% ipython --no-banner

In [1]: import numpy as np

In [2]: np.set_printoptions(precision=3, suppress=True, linewidth=200, floatmode="fixed")

In [3]: def tidy(a):
   ...:     return np.round(a, 3) + 0
   ...: 

In [4]: K = np.load("data.npy")

In [5]: K
Out[5]: 
array([[0, 1, 1, 0, 0],
       [1, 0, 1, 1, 0],
       [1, 1, 0, 1, 1],
       [0, 1, 1, 0, 0],
       [0, 0, 1, 0, 0]])

In [6]: u, r1 = K[4], K[2]

In [7]: u @ r1
Out[7]: np.int64(0)

In [8]: u @ u
Out[8]: np.int64(1)

In [9]: pr = (u @ r1) / (u @ u) * u

In [10]: r1 - pr
Out[10]: array([1.000, 1.000, 0.000, 1.000, 1.000])

In [11]: np.outer(u, r1)
Out[11]: 
array([[0, 0, 0, 0, 0],
       [0, 0, 0, 0, 0],
       [1, 1, 0, 1, 1],
       [0, 0, 0, 0, 0],
       [0, 0, 0, 0, 0]])

In [12]: (r1 - pr) @ u
Out[12]: np.float64(0.0)

In [13]: np.unique(K.round(6), axis=0).shape
Out[13]: (4, 5)

In [14]: tidy(np.trace(np.linalg.pinv(K) @ K))
Out[14]: np.float64(4.0)

In [15]: print(tidy(K @ np.linalg.pinv(K) @ K))
[[0.000 1.000 1.000 0.000 0.000]
 [1.000 0.000 1.000 1.000 0.000]
 [1.000 1.000 0.000 1.000 1.000]
 [0.000 1.000 1.000 0.000 0.000]
 [0.000 0.000 1.000 0.000 0.000]]

In [16]: print(np.abs(np.diag(np.linalg.qr(K)[1])) > 1e-9)
[ True  True  True False  True]

In [17]: arr = np.arange(40).reshape(5, 8) + 4

In [18]: arr
Out[18]: 
array([[ 4,  5,  6,  7,  8,  9, 10, 11],
       [12, 13, 14, 15, 16, 17, 18, 19],
       [20, 21, 22, 23, 24, 25, 26, 27],
       [28, 29, 30, 31, 32, 33, 34, 35],
       [36, 37, 38, 39, 40, 41, 42, 43]])

In [19]: Uu, s, Vh = np.linalg.svd(arr)

In [20]: np.argmax(s[:-1] / (s[1:] + 1e-6)) + 1
Out[20]: np.int64(2)

In [21]: B = Uu[:, :2] @ np.diag(s[:2]) @ Vh[:2]

In [22]: tidy(np.abs(arr - B).max())
Out[22]: np.float64(0.0)

In [23]: np.linalg.cond(arr) > 100
Out[23]: np.True_

In [24]: print(np.argsort(-np.linalg.norm(arr, axis=0).round(6), kind="stable")[:3])
[7 6 5]

In [25]: A = np.array([[1.4, -0.2, -1.6, -0.1, -2.4, 0.1, -0.7],
    ...:     [1.6, 0.5, -1.3, -1.3, -1.3, 0.9, -1.6],
    ...:     [-1.9, 0.5, -0.6, 0.3, -1.9, -2.4, -0.1],
    ...:     [0.3, 0.2, 0.3, -0.9, 0.9, 1.2, 1.4],
    ...:     [-0.1, 0.7, 0.2, 1.4, -0.4, 0.4, 0.1],
    ...:     [1.0, 0.3, 1.2, -0.1, 0.4, -0.2, -0.2],
    ...:     [-0.2, -0.4, 0.5, -0.9, 1.7, 1.1, -1.9],
    ...:     [-0.5, -0.1, -0.7, -1.6, 1.5, 2.2, -0.1],
    ...:     [1.0, -0.4, 1.0, 0.8, -1.3, -0.7, -0.1]])

In [26]: print(A)
[[ 1.400 -0.200 -1.600 -0.100 -2.400  0.100 -0.700]
 [ 1.600  0.500 -1.300 -1.300 -1.300  0.900 -1.600]
 [-1.900  0.500 -0.600  0.300 -1.900 -2.400 -0.100]
 [ 0.300  0.200  0.300 -0.900  0.900  1.200  1.400]
 [-0.100  0.700  0.200  1.400 -0.400  0.400  0.100]
 [ 1.000  0.300  1.200 -0.100  0.400 -0.200 -0.200]
 [-0.200 -0.400  0.500 -0.900  1.700  1.100 -1.900]
 [-0.500 -0.100 -0.700 -1.600  1.500  2.200 -0.100]
 [ 1.000 -0.400  1.000  0.800 -1.300 -0.700 -0.100]]

In [27]: x = np.array([0, -3, 3, 0, 2, 1, 1])

In [28]: y = A @ x

In [29]: tidy(y)
Out[29]: array([-9.600, -8.700, -9.600,  4.700, -1.800,  3.100,  5.300,  3.300,  0.800])

In [30]: print(tidy(np.linalg.pinv(A) @ A))
[[1.000 0.000 0.000 0.000 0.000 0.000 0.000]
 [0.000 1.000 0.000 0.000 0.000 0.000 0.000]
 [0.000 0.000 1.000 0.000 0.000 0.000 0.000]
 [0.000 0.000 0.000 1.000 0.000 0.000 0.000]
 [0.000 0.000 0.000 0.000 1.000 0.000 0.000]
 [0.000 0.000 0.000 0.000 0.000 1.000 0.000]
 [0.000 0.000 0.000 0.000 0.000 0.000 1.000]]

In [31]: rng = np.random.default_rng(5545)

In [32]: y = y + 0.1 * rng.normal(size=9)

In [33]: tidy(y)
Out[33]: array([-9.699, -8.672, -9.622,  4.812, -1.787,  3.174,  5.415,  3.377,  0.937])

In [34]: beta, *_ = np.linalg.lstsq(A, y)

In [35]: tidy(np.linalg.norm(y - A @ beta))
Out[35]: np.float64(0.029)

In [36]: tidy(A.T @ (y - A @ beta))
Out[36]: array([0.000, 0.000, 0.000, 0.000, 0.000, 0.000, 0.000])

In [37]: proj = A @ np.linalg.solve(A.T @ A, A.T)

In [38]: tidy(np.trace(proj))
Out[38]: np.float64(7.0)

In [39]: tidy(proj @ A[:, 4])
Out[39]: array([-2.400, -1.300, -1.900,  0.900, -0.400,  0.400,  1.700,  1.500, -1.300])

In [40]: tidy(np.diag(proj))
Out[40]: array([0.640, 0.793, 0.975, 0.667, 0.986, 0.597, 0.778, 0.652, 0.912])
